$ python3 -q
>>> import numpy as np
>>> np.set_printoptions(suppress=True, linewidth=100)
>>> rnd = lambda a: np.round(a, 2) + 0
>>> X = np.loadtxt("test18.csv", delimiter=",")
>>> X
array([[ 0.6 ,  0.6 ,  0.  , -0.2 ],
       [ 1.2 ,  1.  ,  0.7 , -0.5 ],
       [ 0.1 ,  0.9 ,  1.6 , -1.5 ],
       [-0.07,  1.09,  1.61, -1.61]])
>>> f = np.array([0, 0, 3, 3])
>>> B = X + np.outer(f, np.eye(4)[2])
>>> B
array([[ 0.6 ,  0.6 ,  0.  , -0.2 ],
       [ 1.2 ,  1.  ,  0.7 , -0.5 ],
       [ 0.1 ,  0.9 ,  4.6 , -1.5 ],
       [-0.07,  1.09,  4.61, -1.61]])
>>> np.linalg.matrix_rank(B - X)
np.int64(1)
>>> rnd(np.linalg.det(B) / np.linalg.det(X)), rnd(1 + np.linalg.solve(X, f)[2])
(np.float64(-0.23), np.float64(-0.23))
>>> rng = np.random.default_rng(8777)
>>> z = rng.permutation(4)
>>> z
array([2, 0, 3, 1])
>>> B = X[z][:, z]
>>> rnd(np.sort(np.abs(np.linalg.eigvals(B))))
array([0.31, 0.31, 0.66, 1.65])
>>> B
array([[ 1.6 ,  0.1 , -1.5 ,  0.9 ],
       [ 0.  ,  0.6 , -0.2 ,  0.6 ],
       [ 1.61, -0.07, -1.61,  1.09],
       [ 0.7 ,  1.2 , -0.5 ,  1.  ]])
>>> O, Rm = np.linalg.qr(B)
>>> rnd(np.abs(np.diag(Rm)))
array([2.38, 1.29, 0.26, 0.12])
>>> rnd(abs(Rm[0, 0])), rnd(np.linalg.norm(B[:, 0]))
(np.float64(2.38), np.float64(2.38))
>>> O.shape, Rm.shape
((4, 4), (4, 4))
>>> np.allclose(Rm.T @ Rm, B.T @ B)
True
>>> rnd(Rm)
array([[-2.38, -0.37,  2.25, -1.64],
       [ 0.  , -1.29, -0.06, -0.74],
       [ 0.  ,  0.  ,  0.26, -0.32],
       [ 0.  ,  0.  ,  0.  ,  0.12]])
>>> W0 = np.load("layer15.npy")
>>> W0
array([[ 0,  0,  0,  0,  0,  0],
       [-3, -1, -3, -1, -3, -1],
       [-1,  3, -1,  3, -1,  3],
       [ 0,  0,  0,  0,  0,  0],
       [-3, -1, -3, -1, -3, -1],
       [-1,  3, -1,  3, -1,  3]])
>>> rnd(np.trace(np.linalg.pinv(W0) @ W0))
np.float64(2.0)
>>> np.unique(W0.round(6), axis=0).shape
(3, 6)
>>> np.allclose(W0[:-1].T @ np.linalg.lstsq(W0[:-1].T, W0[-1])[0], W0[-1])
True
>>> B = np.linalg.inv(X)
>>> rnd(np.linalg.slogdet(X)[0])
np.float64(-1.0)
>>> rnd(np.linalg.inv(B))
array([[ 0.6 ,  0.6 ,  0.  , -0.2 ],
       [ 1.2 ,  1.  ,  0.7 , -0.5 ],
       [ 0.1 ,  0.9 ,  1.6 , -1.5 ],
       [-0.07,  1.09,  1.61, -1.61]])
>>> np.allclose(B, X.T)
False
>>> rnd(X @ B)
array([[1., 0., 0., 0.],
       [0., 1., 0., 0.],
       [0., 0., 1., 0.],
       [0., 0., 0., 1.]])
>>> (np.abs(B) > 1e-9).astype(int)
array([[1, 1, 1, 1],
       [1, 1, 1, 1],
       [1, 1, 1, 1],
       [1, 1, 1, 1]])
>>> rank = np.linalg.matrix_rank(W0)
>>> rank
np.int64(2)
>>> null = np.linalg.svd(W0)[2][rank:].T
>>> [int(np.linalg.matrix_rank(W0[:i])) for i in range(1, len(W0) + 1)]
[0, 1, 2, 2, 2, 2]
>>> [int(np.linalg.matrix_rank(W0[:, :j + 1])) for j in range(6)]
[1, 2, 2, 2, 2, 2]
>>> rnd(null @ null.T)
array([[ 0.67,  0.  , -0.33,  0.  , -0.33,  0.  ],
       [ 0.  ,  0.67,  0.  , -0.33,  0.  , -0.33],
       [-0.33,  0.  ,  0.67,  0.  , -0.33,  0.  ],
       [ 0.  , -0.33,  0.  ,  0.67,  0.  , -0.33],
       [-0.33,  0.  , -0.33,  0.  ,  0.67,  0.  ],
       [ 0.  , -0.33,  0.  , -0.33,  0.  ,  0.67]])
>>> np.linalg.matrix_rank(W0.T @ W0), np.linalg.matrix_rank(W0 @ W0.T)
(np.int64(2), np.int64(2))
>>> rnd(W0 @ null)
array([[0., 0., 0., 0.],
       [0., 0., 0., 0.],
       [0., 0., 0., 0.],
       [0., 0., 0., 0.],
       [0., 0., 0., 0.],
       [0., 0., 0., 0.]])
>>> null.shape
(6, 4)
>>> [int(np.linalg.matrix_rank(np.delete(W0, i, axis=0))) for i in range(6)]
[2, 2, 2, 2, 2, 2]
>>> np.allclose(W0 @ null, 0)
True
